$ python -q
>>> import numpy as np
>>> from numpy import linalg as LA
>>> np.set_printoptions(suppress=True, linewidth=140)
>>> def tidy(a):
...     return np.round(a, 2) + 0
... 
>>> F = np.load("data.npy")
>>> print(F)
[[ 14  14   0 -10 -10   0]
 [ 35  35  14 -25 -25 -10]
 [ 35  21  14 -25 -15 -10]
 [  2   2   0   2   2   0]
 [  5   5   2   5   5   2]
 [  5   3   2   5   3   2]]
>>> ang = np.radians(72)
>>> r_ = np.eye(6)
>>> r_[5, 5] = r_[3, 3] = np.cos(ang)
>>> r_[5, 3], r_[3, 5] = -np.sin(ang), np.sin(ang)
>>> print(tidy(r_))
[[ 1.    0.    0.    0.    0.    0.  ]
 [ 0.    1.    0.    0.    0.    0.  ]
 [ 0.    0.    1.    0.    0.    0.  ]
 [ 0.    0.    0.    0.31  0.    0.95]
 [ 0.    0.    0.    0.    1.    0.  ]
 [ 0.    0.    0.   -0.95  0.    0.31]]
>>> Y = F @ r_.T
>>> print(tidy(LA.det(r_)), tidy(np.trace(r_)))
1.0 4.62
>>> print(np.allclose(LA.norm(F, axis=1), LA.norm(Y, axis=1)))
True
>>> Y = LA.inv(F)
>>> print(tidy(LA.det(F) * Y))
[[  4608.  -4608.   4608.  23040. -23040.  23040.]
 [     0.   4608.  -4608.      0.  23040. -23040.]
 [-11520.   4608.      0. -57600.  23040.      0.]
 [ -4608.   4608.  -4608.  32256. -32256.  32256.]
 [     0.  -4608.   4608.      0.  32256. -32256.]
 [ 11520.  -4608.      0. -80640.  32256.      0.]]
>>> print(tidy(Y))
[[ 0.04 -0.04  0.04  0.21 -0.21  0.21]
 [ 0.    0.04 -0.04  0.    0.21 -0.21]
 [-0.1   0.04  0.   -0.52  0.21  0.  ]
 [-0.04  0.04 -0.04  0.29 -0.29  0.29]
 [ 0.   -0.04  0.04  0.    0.29 -0.29]
 [ 0.1  -0.04  0.   -0.73  0.29  0.  ]]
>>> print(tidy(F @ Y))
[[1. 0. 0. 0. 0. 0.]
 [0. 1. 0. 0. 0. 0.]
 [0. 0. 1. 0. 0. 0.]
 [0. 0. 0. 1. 0. 0.]
 [0. 0. 0. 0. 1. 0.]
 [0. 0. 0. 0. 0. 1.]]
>>> print(tidy(LA.inv(Y)))
[[ 14.  14.   0. -10. -10.   0.]
 [ 35.  35.  14. -25. -25. -10.]
 [ 35.  21.  14. -25. -15. -10.]
 [  2.   2.   0.   2.   2.   0.]
 [  5.   5.   2.   5.   5.   2.]
 [  5.   3.   2.   5.   3.   2.]]
>>> print(np.allclose(Y, F.T))
False
>>> print(tidy(LA.det(F) * LA.det(Y)))
1.0
>>> print(tidy(LA.cond(F)))
95.03
>>> print((F - F.T) / 2)
[[  0.  -10.5 -17.5  -6.   -7.5  -2.5]
 [ 10.5   0.   -3.5 -13.5 -15.   -6.5]
 [ 17.5   3.5   0.  -12.5  -8.5  -6. ]
 [  6.   13.5  12.5   0.   -1.5  -2.5]
 [  7.5  15.    8.5   1.5   0.   -0.5]
 [  2.5   6.5   6.    2.5   0.5   0. ]]
>>> gram = F.T @ F
>>> print(gram)
[[ 2700  2200  1000 -1836 -1496  -680]
 [ 2200  1900   800 -1496 -1292  -544]
 [ 1000   800   400  -680  -544  -272]
 [-1836 -1496  -680  1404  1144   520]
 [-1496 -1292  -544  1144   988   416]
 [ -680  -544  -272   520   416   208]]
>>> print(np.allclose(gram, gram.T))
True
>>> print(np.diag(gram))
[2700 1900  400 1404  988  208]
>>> print((F @ F.T).shape)
(6, 6)
>>> print(LA.matrix_rank(gram))
6
>>> Q, r_ = LA.qr(F)
>>> print(tidy(np.abs(np.diag(r_))))
[51.96 10.36  5.25 12.47  2.49  1.26]
>>> print(tidy(r_))
[[-51.96 -42.34 -19.25  35.33  28.79  13.09]
 [  0.   -10.36   1.43   0.     7.05  -0.97]
 [  0.     0.    -5.25   0.     0.     3.57]
 [  0.     0.     0.   -12.47 -10.16  -4.62]
 [  0.     0.     0.     0.    -2.49   0.34]
 [  0.     0.     0.     0.     0.     1.26]]
>>> print(tidy(Q @ r_))
[[ 14.  14.   0. -10. -10.   0.]
 [ 35.  35.  14. -25. -25. -10.]
 [ 35.  21.  14. -25. -15. -10.]
 [  2.   2.   0.   2.   2.   0.]
 [  5.   5.   2.   5.   5.   2.]
 [  5.   3.   2.   5.   3.   2.]]
>>> print(tidy(Q))
[[-0.27 -0.25  0.92  0.04  0.04  0.13]
 [-0.67 -0.63 -0.37  0.1   0.09 -0.05]
 [-0.67  0.73  0.    0.1  -0.1   0.  ]
 [-0.04 -0.04  0.13 -0.27 -0.25 -0.92]
 [-0.1  -0.09 -0.05 -0.67 -0.63  0.37]
 [-0.1   0.1   0.   -0.67  0.73  0.  ]]
>>> print(Q.shape, r_.shape)
(6, 6) (6, 6)
>>> feats = np.loadtxt("a.csv", delimiter=",")
>>> print(feats)
[[-38.   0.   3.   0.   3.   3.   1.]
 [  0.   2.   3.   0.   1.   3.   0.]
 [  3.   2. -40.   3.   0.   0.   3.]
 [  2.   0.   1.  41.   0.   0.   2.]
 [  2.   0.   2.   2. -39.   0.   0.]
 [  3.   2.   3.   2.   2. -19.   3.]
 [  2.   0.   2.   2.   1.   0.  20.]]
>>> x0 = np.array([1, 2, 2, 2, 0, 1, 0])
>>> rhs = feats @ x0
>>> coef, lr = np.zeros(7), 1 / LA.norm(feats, 2) ** 2
>>> for i in range(20):
...     coef -= lr * feats.T @ (feats @ coef - rhs)
...     if i % 5 == 0: print(i, round(LA.norm(feats @ coef - rhs), 2))
... 
0 27.81
5 8.05
10 5.63
15 5.13
>>> print(tidy(LA.cond(feats)))
17.93
>>> print(tidy(coef))
[ 0.98 -0.03  1.91  2.    0.    0.79  0.01]
>>> W0 = np.array([[0, 0, 0, 0, 0],
...     [0, 1, 0, 0, 0],
...     [0, 0, 2, 0, 0],
...     [0, 0, 0, 1, 0],
...     [0, 0, 0, 0, 2]])
>>> hat = np.triu(np.array([[-6, -3, 2, 7, 1],
...     [5, 9, -6, 5, -6],
...     [-4, -1, -7, -4, -6],
...     [2, 6, 5, 1, -5],
...     [2, 3, 0, -6, 1]]), 1) + np.eye(5)
>>> Y = hat @ W0 @ LA.inv(hat)
>>> print(Y)
[[   0.   -3.  -14.  -34. -270.]
 [   0.    1.   -6.  -24. -162.]
 [   0.    0.    2.    4.   20.]
 [   0.    0.    0.    1.   -5.]
 [   0.    0.    0.    0.    2.]]
>>> print(tidy(LA.det(Y)))
0.0
>>> print(hat @ W0 - W0 @ hat)
[[ 0. -3.  4.  7.  2.]
 [ 0.  0. -6.  0. -6.]
 [ 0.  0.  0.  4.  0.]
 [ 0.  0.  0.  0. -5.]
 [ 0.  0.  0.  0.  0.]]
>>> print(LA.matrix_rank(Y))
4
>>> def softmax(z):
...     e = np.exp(z - z.max(axis=-1, keepdims=True))
...     return e / e.sum(axis=-1, keepdims=True)
... 
>>> print(tidy(softmax(10 * F[4])))
[0.25 0.25 0.   0.25 0.25 0.  ]
>>> print(tidy(softmax(F[4] + -3)))
[0.24 0.24 0.01 0.24 0.24 0.01]
>>> scores = F @ F.T / np.sqrt(6)
>>> print(tidy(softmax(scores)))
[[0.   1.   0.   0.   0.   0.  ]
 [0.   1.   0.   0.   0.   0.  ]
 [0.   1.   0.   0.   0.   0.  ]
 [0.   0.48 0.02 0.   0.48 0.02]
 [0.   0.5  0.   0.   0.5  0.  ]
 [0.   0.5  0.   0.   0.5  0.  ]]
>>> print(tidy(softmax(scores + np.triu(np.full(scores.shape, -np.inf), 1))))
[[1.   0.   0.   0.   0.   0.  ]
 [0.   1.   0.   0.   0.   0.  ]
 [0.   1.   0.   0.   0.   0.  ]
 [0.   0.96 0.04 0.   0.   0.  ]
 [0.   0.5  0.   0.   0.5  0.  ]
 [0.   0.5  0.   0.   0.5  0.  ]]
>>> print(np.flatnonzero(LA.matrix_power((W0 != 0) + (W0.T != 0) + np.eye(5), 5)[1]))
[1]
>>> print((LA.matrix_power((W0 != 0) + (W0.T != 0) + np.eye(5), 5) > 0).astype(int))
[[1 0 0 0 0]
 [0 1 0 0 0]
 [0 0 1 0 0]
 [0 0 0 1 0]
 [0 0 0 0 1]]
>>> print(np.allclose(W0, W0.T))
True
>>> Y = np.array([[1, 0], [3, 1]])
>>> W2 = np.kron(Y, W0)
>>> print(W2.shape)
(10, 10)
>>> Y = np.array([[1, 2, 1, 1, 1, 2, 0],
...     [0, 3, 1, 3, 1, 1, 0],
...     [0, 2, 0, 2, 1, 2, 3],
...     [2, 2, 2, 2, 3, 3, 0],
...     [3, 1, 0, 1, 0, 1, 1],
...     [0, 1, 0, 0, 0, 3, 1],
...     [1, 2, 2, 0, 3, 0, 2]])
>>> W2 = np.array([[-1]])
>>> arr = np.block([[Y, np.zeros((7, 1))], [np.zeros((1, 7)), W2]])
>>> print(arr)
[[ 1.  2.  1.  1.  1.  2.  0.  0.]
 [ 0.  3.  1.  3.  1.  1.  0.  0.]
 [ 0.  2.  0.  2.  1.  2.  3.  0.]
 [ 2.  2.  2.  2.  3.  3.  0.  0.]
 [ 3.  1.  0.  1.  0.  1.  1.  0.]
 [ 0.  1.  0.  0.  0.  3.  1.  0.]
 [ 1.  2.  2.  0.  3.  0.  2.  0.]
 [ 0.  0.  0.  0.  0.  0.  0. -1.]]
>>> print((arr != 0).astype(int))
[[1 1 1 1 1 1 0 0]
 [0 1 1 1 1 1 0 0]
 [0 1 0 1 1 1 1 0]
 [1 1 1 1 1 1 0 0]
 [1 1 0 1 0 1 1 0]
 [0 1 0 0 0 1 1 0]
 [1 1 1 0 1 0 1 0]
 [0 0 0 0 0 0 0 1]]
>>> print(np.flatnonzero(LA.matrix_power((arr != 0) + (arr.T != 0) + np.eye(8), 8)[7]))
[7]
>>> print(arr @ arr)
[[ 6. 15.  5. 12.  7. 16.  6.  0.]
 [ 9. 19.  9. 18. 13. 18.  5.  0.]
 [10. 19. 12. 11. 17. 15.  9.  0.]
 [15. 24.  8. 19. 12. 28. 12.  0.]
 [ 6. 14.  8.  8. 10. 13.  3.  0.]
 [ 1.  8.  3.  3.  4. 10.  5.  0.]
 [12. 19.  7. 14. 11. 11. 13.  0.]
 [ 0.  0.  0.  0.  0.  0.  0.  1.]]
>>> print(tidy(np.sort(LA.eigvals(arr).real)))
[-3.05 -1.   -0.15  0.63  0.63  2.08  2.08  8.76]
>>> f = np.array([3, 2, -3, 3, -1, 3, 2, -3])
>>> Y = arr + np.outer(f, np.eye(8)[2])
>>> print(tidy(LA.det(Y) / LA.det(arr)), tidy(1 + LA.solve(arr, f)[2]))
18.33 18.33
>>> print(Y)
[[ 1.  2.  4.  1.  1.  2.  0.  0.]
 [ 0.  3.  3.  3.  1.  1.  0.  0.]
 [ 0.  2. -3.  2.  1.  2.  3.  0.]
 [ 2.  2.  5.  2.  3.  3.  0.  0.]
 [ 3.  1. -1.  1.  0.  1.  1.  0.]
 [ 0.  1.  3.  0.  0.  3.  1.  0.]
 [ 1.  2.  4.  0.  3.  0.  2.  0.]
 [ 0.  0. -3.  0.  0.  0.  0. -1.]]
>>> print(tidy(np.trace(LA.pinv(W0) @ W0)))
4.0
>>> print(np.abs(np.diag(LA.qr(W0)[1])) > 1e-9)
[False  True  True  True  True]
>>> print(np.allclose(W0[:-1].T @ LA.lstsq(W0[:-1].T, W0[-1])[0], W0[-1]))
False
>>> print(arr.sum(axis=0))
[ 7. 13.  6.  9.  9. 12.  7. -1.]
>>> print(arr - arr[0])
[[ 0.  0.  0.  0.  0.  0.  0.  0.]
 [-1.  1.  0.  2.  0. -1.  0.  0.]
 [-1.  0. -1.  1.  0.  0.  3.  0.]
 [ 1.  0.  1.  1.  2.  1.  0.  0.]
 [ 2. -1. -1.  0. -1. -1.  1.  0.]
 [-1. -1. -1. -1. -1.  1.  1.  0.]
 [ 0.  0.  1. -1.  2. -2.  2.  0.]
 [-1. -2. -1. -1. -1. -2.  0. -1.]]
>>> print(tidy(arr.mean(axis=0)))
[ 0.88  1.62  0.75  1.12  1.12  1.5   0.88 -0.12]
>>> print(tidy(LA.norm(arr)))
11.66
>>> print(arr.shape)
(8, 8)
>>> print(LA.matrix_rank(arr))
8
>>> print(arr.sum(axis=1))
[ 8.  9. 10. 14.  7.  5. 10. -1.]
>>> rng = np.random.default_rng(93471)
>>> labels = rng.permutation(8)
>>> print(labels)
[5 4 6 0 3 1 7 2]
>>> Y = arr[labels][:, labels]
>>> print(Y)
[[ 3.  0.  1.  0.  0.  1.  0.  0.]
 [ 1.  0.  1.  3.  1.  1.  0.  0.]
 [ 0.  3.  2.  1.  0.  2.  0.  2.]
 [ 2.  1.  0.  1.  1.  2.  0.  1.]
 [ 3.  3.  0.  2.  2.  2.  0.  2.]
 [ 1.  1.  0.  0.  3.  3.  0.  1.]
 [ 0.  0.  0.  0.  0.  0. -1.  0.]
 [ 2.  1.  3.  0.  2.  2.  0.  0.]]
>>> print(np.trace(Y))
10.0
>>> print(tidy(LA.det(Y)), tidy(LA.det(arr[labels])))
-52.0 -52.0
>>> print(np.diag(Y))
[ 3.  0.  2.  1.  2.  3. -1.  0.]
>>> M = np.load("m.npy")
>>> print(tidy(M))
[[-0.08 -0.02  0.42 -0.12  0.25 -1.77 -0.59  0.52]
 [ 0.08 -0.77  0.22 -1.22  0.07  0.19 -0.95 -0.96]
 [ 1.08  0.57 -1.13 -0.22 -0.11  0.15 -0.9   0.56]
 [-1.01  1.07  0.32  0.15  0.73  0.53 -0.95  0.04]
 [-0.08  1.22  0.16 -0.5  -1.24 -0.4   0.24 -0.71]
 [ 0.85 -0.04  0.78  1.29 -0.26  0.05 -0.68 -0.69]
 [-1.01 -0.55 -1.09  0.7  -0.71 -0.28 -0.54 -0.35]
 [-0.23 -0.39  0.75 -0.18 -1.14  0.55 -0.47  1.18]]
>>> f = np.array([3, 0, 0, 3, 2, 5, 3, 5])
>>> Y = M + np.outer(f, np.eye(8)[7])
>>> print(tidy(LA.det(Y) / LA.det(M)), tidy(1 + LA.solve(M, f)[7]))
1.41 1.41
>>> print(tidy(Y))
[[-0.08 -0.02  0.42 -0.12  0.25 -1.77 -0.59  3.52]
 [ 0.08 -0.77  0.22 -1.22  0.07  0.19 -0.95 -0.96]
 [ 1.08  0.57 -1.13 -0.22 -0.11  0.15 -0.9   0.56]
 [-1.01  1.07  0.32  0.15  0.73  0.53 -0.95  3.04]
 [-0.08  1.22  0.16 -0.5  -1.24 -0.4   0.24  1.29]
 [ 0.85 -0.04  0.78  1.29 -0.26  0.05 -0.68  4.31]
 [-1.01 -0.55 -1.09  0.7  -0.71 -0.28 -0.54  2.65]
 [-0.23 -0.39  0.75 -0.18 -1.14  0.55 -0.47  6.18]]
>>> print(LA.matrix_rank(Y - M))
1
>>> mat = np.array([[0, -3, 4, -2, 0, 1, 3],
...     [3, 0, 1, -2, 2, 3, 0],
...     [-4, -1, 0, -4, 2, -5, 2],
...     [2, 2, 4, 0, 0, 3, -1],
...     [0, -2, -2, 0, 0, -3, 1],
...     [-1, -3, 5, -3, 3, 0, 1],
...     [-3, 0, -2, 1, -1, -1, 0]])
>>> print(np.abs(np.diag(LA.qr(mat)[1])) > 1e-9)
[ True  True  True  True  True  True False]
>>> print(tidy(np.trace(LA.pinv(mat) @ mat)))
6.0
>>> E = np.triu(rng.random((4, 4)) < 0.6, 1).astype(int)
>>> E = E + E.T
>>> print(E)
[[0 0 0 1]
 [0 0 1 0]
 [0 1 0 0]
 [1 0 0 0]]
>>> x0 = np.array([4, 6, -6, 6])
>>> print(tidy(np.abs(LA.eigvals(E))))
[1. 1. 1. 1.]
>>> print([p for p in range(1, 25) if np.allclose(LA.matrix_power(E, p), np.eye(4))])
[2, 4, 6, 8, 10, 12, 14, 16, 18, 20, 22, 24]
>>> print(4 - LA.matrix_rank(E - np.eye(4), tol=1e-8))
2
>>> print(E.T @ (E @ x0))
[ 4  6 -6  6]
>>> print(tidy(LA.det(E)))
1.0
>>> print((E + E.T) / 2)
[[0. 0. 0. 1.]
 [0. 0. 1. 0.]
 [0. 1. 0. 0.]
 [1. 0. 0. 0.]]
>>> LA.determinant(E)
Traceback (most recent call last):
  File "<python-input-112>", line 1, in <module>
    LA.determinant(E)
    ^^^^^^^^^^^^^^
AttributeError: module 'numpy.linalg' has no attribute 'determinant'
>>> print(E @ E)
[[1 0 0 0]
 [0 1 0 0]
 [0 0 1 0]
 [0 0 0 1]]
